In [1]: import numpy as np

In [2]: from numpy import linalg as LA

In [3]: np.set_printoptions(precision=2, suppress=True, linewidth=140)

In [4]: rd = lambda a: np.round(a, 2) + 0

In [5]: m1 = np.loadtxt("w.csv", delimiter=",")

In [6]: m1
Out[6]: 
array([[ 1.2, -0.5,  0.7, -1. ],
       [ 0.2, -0.5,  1.1, -0.7],
       [ 0.4,  0.9, -0.8, -0.2]])

In [7]: rng = np.random.default_rng(38978)

In [8]: out = m1 + rng.integers(-2, 3, (3, 2)) @ rng.integers(-2, 3, (2, 4))

In [9]: rd(out)
Out[9]: 
array([[ 4.2, -2.5, -0.3, -5. ],
       [ 2.2,  3.5, -0.9, -4.7],
       [ 1.4, -1.1, -0.8, -1.2]])

In [10]: rd(LA.svd(out - m1, compute_uv=False))
Out[10]: array([7.23, 4.87, 0.  ])

In [11]: arr = np.loadtxt("case2.csv", delimiter=",")

In [12]: arr
Out[12]: 
array([[-1.6,  0.1,  1.9],
       [ 1. , -0.9,  1.8],
       [-0.1, -0.4,  0.8],
       [-1.6,  0. , -1. ],
       [-1.4,  2.2, -0.1]])

In [13]: proj = arr @ LA.solve(arr.T @ arr, arr.T)

In [14]: rd((np.eye(5) - proj) @ arr)
Out[14]: 
array([[0., 0., 0.],
       [0., 0., 0.],
       [0., 0., 0.],
       [0., 0., 0.],
       [0., 0., 0.]])

In [15]: rd(LA.eigvalsh(proj))
Out[15]: array([0., 0., 1., 1., 1.])

In [16]: out = np.c_[arr[:, :2] @ np.array([[1, -3], [2, 3]]), np.array([9, 3, 2, 3, 4])]

In [17]: print(rd(out))
[[-1.4  5.1  9. ]
 [-0.8 -5.7  3. ]
 [-0.9 -0.9  2. ]
 [-1.6  4.8  3. ]
 [ 3.  10.8  4. ]]

In [18]: LA.matrix_rank(np.c_[arr, out])
Out[18]: np.int64(4)

In [19]: rd(LA.norm(out - arr @ LA.lstsq(arr, out)[0], axis=0))
Out[19]: array([0.  , 0.  , 1.69])

In [20]: feats = np.array([[-1, 0], [0, 3]])

In [21]: C2 = feats.T @ feats

In [22]: print(np.diag(C2))
[1 9]

In [23]: print(np.allclose(C2, C2.T))
True

In [24]: np.trace(C2), (feats ** 2).sum()
Out[24]: (np.int64(10), np.int64(10))

In [25]: (feats @ feats.T).shape
Out[25]: (2, 2)

In [26]: rd(LA.norm(m1[2] - m1[0]))
Out[26]: np.float64(2.34)

In [27]: rd(LA.norm(m1, axis=0))
Out[27]: array([1.28, 1.14, 1.53, 1.24])

In [28]: rd(LA.norm(m1[2], 1)), rd(LA.norm(m1[2], np.inf))
Out[28]: (np.float64(2.3), np.float64(0.9))

In [29]: LA.norm(m1, axis=1).argmax()
Out[29]: np.int64(0)

In [30]: rd(LA.norm(m1, 2))
Out[30]: np.float64(2.21)

In [31]: (feats - feats.T) / 2
Out[31]: 
array([[0., 0.],
       [0., 0.]])

In [32]: np.allclose(feats @ feats.T, feats.T @ feats)
Out[32]: True

In [33]: feats.inv()
---------------------------------------------------------------------------
AttributeError                            Traceback (most recent call last)
Cell In[33], line 1
----> 1 feats.inv()

AttributeError: 'numpy.ndarray' object has no attribute 'inv'

In [34]: rd(np.abs(LA.eigvals(feats)).max())
Out[34]: np.float64(3.0)

In [35]: x0 = np.array([3, -5])

In [36]: y = feats @ x0

In [37]: y
Out[37]: array([ -3, -15])

In [38]: rd(LA.solve(feats, feats[:, 1]))
Out[38]: array([0., 1.])

In [39]: x0 = np.array([0, -1])

In [40]: y = feats @ x0

In [41]: c, lr = np.zeros(2), 1 / LA.norm(feats, 2) ** 2

In [42]: for i in range(25):
    ...:     c -= lr * feats.T @ (feats @ c - y)
    ...:     if i % 5 == 0: print(i, round(LA.norm(feats @ c - y), 2))
    ...: 
0 0.0
5 0.0
10 0.0
15 0.0
20 0.0

In [43]: c
Out[43]: array([ 0., -1.])

In [44]: J = np.diag(20 * np.array([2, -2, -2])) + np.array([[-2, 1, -1], [0, 2, 1], [-1, -1, 2]])

In [45]: J
Out[45]: 
array([[ 38,   1,  -1],
       [  0, -38,   1],
       [ -1,  -1, -38]])

In [46]: lab = rng.permutation(3)

In [47]: lab
Out[47]: array([1, 0, 2])

In [48]: out = J[lab][:, lab]

In [49]: np.diag(out)
Out[49]: array([-38,  38, -38])

In [50]: print(rd(np.sort(np.abs(LA.eigvals(out)))))
[38.01 38.02 38.02]

In [51]: print(np.trace(out))
-38

In [52]: out = J[0, 0] * J[1:] - np.outer(J[1:, 0], J[0])

In [53]: out
Out[53]: 
array([[    0, -1444,    38],
       [    0,   -37, -1445]])

In [54]: print(rd(J[:, 0] / J[0, 0]))
[ 1.    0.   -0.03]

In [55]: X = np.load("layer13.npy")

In [56]: print(rd(X))
[[-0.1   0.25 -0.83 -0.27]
 [ 0.   -0.33  0.4  -0.6 ]
 [ 0.23 -0.46 -0.13  0.68]
 [ 0.23 -0.71 -0.37 -0.3 ]
 [-0.94 -0.32 -0.04  0.12]]

In [57]: q, Rm = LA.qr(X)

In [58]: print(q.shape, Rm.shape)
(5, 4) (4, 4)

In [59]: print(rd(q @ Rm))
[[-0.1   0.25 -0.83 -0.27]
 [ 0.   -0.33  0.4  -0.6 ]
 [ 0.23 -0.46 -0.13  0.68]
 [ 0.23 -0.71 -0.37 -0.3 ]
 [-0.94 -0.32 -0.04  0.12]]

In [60]: rd(np.trace(q @ q.T))
Out[60]: np.float64(4.0)

In [61]: rd(q)
Out[61]: 
array([[-0.1 ,  0.25, -0.83, -0.27],
       [ 0.  , -0.33,  0.4 , -0.6 ],
       [ 0.23, -0.46, -0.13,  0.68],
       [ 0.23, -0.71, -0.37, -0.3 ],
       [-0.94, -0.32, -0.04,  0.12]])

In [62]: rd(X[:, 0] @ X[:, 1])
Out[62]: np.float64(0.0)

In [63]: print(rd(LA.svd(X, compute_uv=False)))
[1. 1. 1. 1.]

In [64]: rd(LA.norm(X, axis=0))
Out[64]: array([1., 1., 1., 1.])

In [65]: rd(X.T @ X)
Out[65]: 
array([[1., 0., 0., 0.],
       [0., 1., 0., 0.],
       [0., 0., 1., 0.],
       [0., 0., 0., 1.]])

In [66]: out = np.c_[X[:, :3] @ np.array([[2, 3, -2], [1, 3, 1], [-1, 1, -1]]), np.array([-2, 3, 0, 2, -2])]

In [67]: rd(out)
Out[67]: 
array([[ 0.87, -0.39,  1.27, -2.  ],
       [-0.74, -0.6 , -0.74,  3.  ],
       [ 0.14, -0.82, -0.8 ,  0.  ],
       [ 0.13, -1.81, -0.81,  2.  ],
       [-2.16, -3.81,  1.59, -2.  ]])

In [68]: rd(LA.norm(LA.qr(X)[0].T @ out, axis=0) ** 2 / ((out ** 2).sum(axis=0) + 1e-12))
Out[68]: array([1., 1., 1., 1.])

In [69]: LA.matrix_rank(np.c_[X, out])
Out[69]: np.int64(5)

In [70]: LA.matrix_rank(out)
Out[70]: np.int64(4)

In [71]: rd(LA.lstsq(X, out[:, 0])[0])
Out[71]: array([ 2.,  1., -1.,  0.])

In [72]: T = np.stack([arr, -1 * arr, arr[::-1]])

In [73]: print(rd(LA.norm(T, axis=(1, 2))))
[4.73 4.73 4.73]

In [74]: print(LA.matrix_rank(T.reshape(3, -1)))
2

In [75]: (T @ arr.T).shape
Out[75]: (3, 5, 5)

In [76]: LA.matrix_rank(T)
Out[76]: array([3, 3, 3])

In [77]: M = np.loadtxt("test2.csv", delimiter=",")

In [78]: M
Out[78]: 
array([[1., 0., 0., 0.],
       [9., 1., 0., 0.],
       [3., 4., 1., 0.],
       [0., 9., 7., 1.]])

In [79]: rd(LA.norm(M, 2) / LA.norm(M))
Out[79]: np.float64(0.8)

In [80]: np.argsort(-LA.norm(M, axis=0).round(6), kind="stable")[:3]
Out[80]: array([1, 0, 2])

In [81]: print([round(float(x), 2) for x in LA.svd(M, compute_uv=False)[:3]])
[12.33, 9.29, 1.36]

In [82]: LA.matrix_rank(M, rtol=0.1)
Out[82]: np.int64(3)

In [83]: LA.cond(M) > 100
Out[83]: np.True_

In [84]: Uu, sigma, Vh = LA.svd(M)

In [85]: np.argmax(sigma[:-1] / (sigma[1:] + 1e-6)) + 1
Out[85]: np.int64(3)

In [86]: out = Uu[:, :3] @ np.diag(sigma[:3]) @ Vh[:3]

In [87]: rd(np.abs(M - out).max())
Out[87]: np.float64(0.01)

In [88]: print(rd(LA.norm(M - out, 2)), rd(sigma[3]))
0.01 0.01

In [89]: print(LA.matrix_rank(out))
3

In [90]: x0 = np.array([4, 4, 4, 4])

In [91]: y = X @ x0

In [92]: rd(LA.pinv(X) @ X)
Out[92]: 
array([[1., 0., 0., 0.],
       [0., 1., 0., 0.],
       [0., 0., 1., 0.],
       [0., 0., 0., 1.]])

In [93]: rd(LA.solve(X.T @ X, X.T @ y))
Out[93]: array([4., 4., 4., 4.])

In [94]: try:
    ...:     LA.solve(X, y)
    ...: except LA.LinAlgError as e:
    ...:     print("failed:", e)
    ...: 
failed: Last 2 dimensions of the array must be square

In [95]: y = y + 0.02 * rng.normal(size=5)

In [96]: rd(y)
Out[96]: array([-3.79, -2.14,  1.29, -4.66, -4.71])

In [97]: c, *_ = LA.lstsq(X, y)

In [98]: rd(X.T @ (y - X @ c))
Out[98]: array([0., 0., 0., 0.])

In [99]: print([round(float(LA.norm(LA.solve(X.T @ X + lam * np.eye(4), X.T @ y))), 2) for lam in (0, 1, 10, 100)])
[8.03, 4.01, 0.73, 0.08]

In [100]: print(rd(c))
[4.   4.02 4.   4.02]

In [101]: [int(LA.matrix_rank(LA.matrix_power(M, p))) for p in range(1, 5)]
Out[101]: [4, 4, 4, 4]

In [102]: rd(np.sort(LA.eigvals(M)))
Out[102]: array([1., 1., 1., 1.])

In [103]: lab = rng.permutation(4)

In [104]: lab
Out[104]: array([2, 1, 3, 0])

In [105]: out = M[lab][:, lab]

In [106]: np.allclose(out, M)
Out[106]: False

In [107]: np.diag(out)
Out[107]: array([1., 1., 1., 1.])

In [108]: out
Out[108]: 
array([[1., 4., 0., 3.],
       [0., 1., 0., 9.],
       [7., 9., 1., 0.],
       [0., 0., 0., 1.]])

In [109]: E = np.load("dump.npy")

In [110]: E
Out[110]: 
array([[0, 0, 0, 0, 1],
       [0, 0, 1, 0, 0],
       [0, 1, 0, 1, 1],
       [0, 0, 1, 0, 1],
       [1, 0, 1, 1, 0]])

In [111]: out = X / np.sqrt((X ** 2).mean(axis=1, keepdims=True))

In [112]: rd(out[3])
Out[112]: array([ 0.53, -1.6 , -0.83, -0.68])

In [113]: mat = np.load("data.npy")

In [114]: mat
Out[114]: 
array([[ 2, -1, -2, -2],
       [-2,  2, -1, -2],
       [-2, -2,  2, -1],
       [-1, -2, -2,  2]])

In [115]: q, V = LA.qr(J[:, :1])[0], LA.qr(J[:, 1:])[0]

In [116]: sigma = LA.svd(q.T @ V, compute_uv=False)

In [117]: rd(np.degrees(np.arccos(sigma.clip(0, 1))))
Out[117]: array([88.45])

In [118]: rd(LA.norm(q @ q.T - V @ V.T, 2))
Out[118]: np.float64(1.0)

In [119]: proj = np.triu(np.array([[5, 1, 2, 4], [5, 1, 1, 4], [1, 3, 5, 2], [0, 5, 4, 0]]), 1) + np.eye(4)

In [120]: out = proj @ mat @ LA.inv(proj)

In [121]: rd(np.poly(out))
Out[121]: array([   1.,   -8.,    8.,   72., -153.])

In [122]: np.trace(out), np.trace(mat)
Out[122]: (np.float64(8.0), np.int64(8))

In [123]: out
Out[123]: 
array([[-8., -3., 12., 22.],
       [-8.,  0.,  9., 19.],
       [-4., -2.,  8., 11.],
       [-1., -1.,  1.,  8.]])

In [124]: print(proj @ mat - mat @ proj)
[[-10. -12.  -8.   4.]
 [ -6.  -8.  -4.   9.]
 [ -2.  -2.   2.  16.]
 [  0.   1.   4.  16.]]
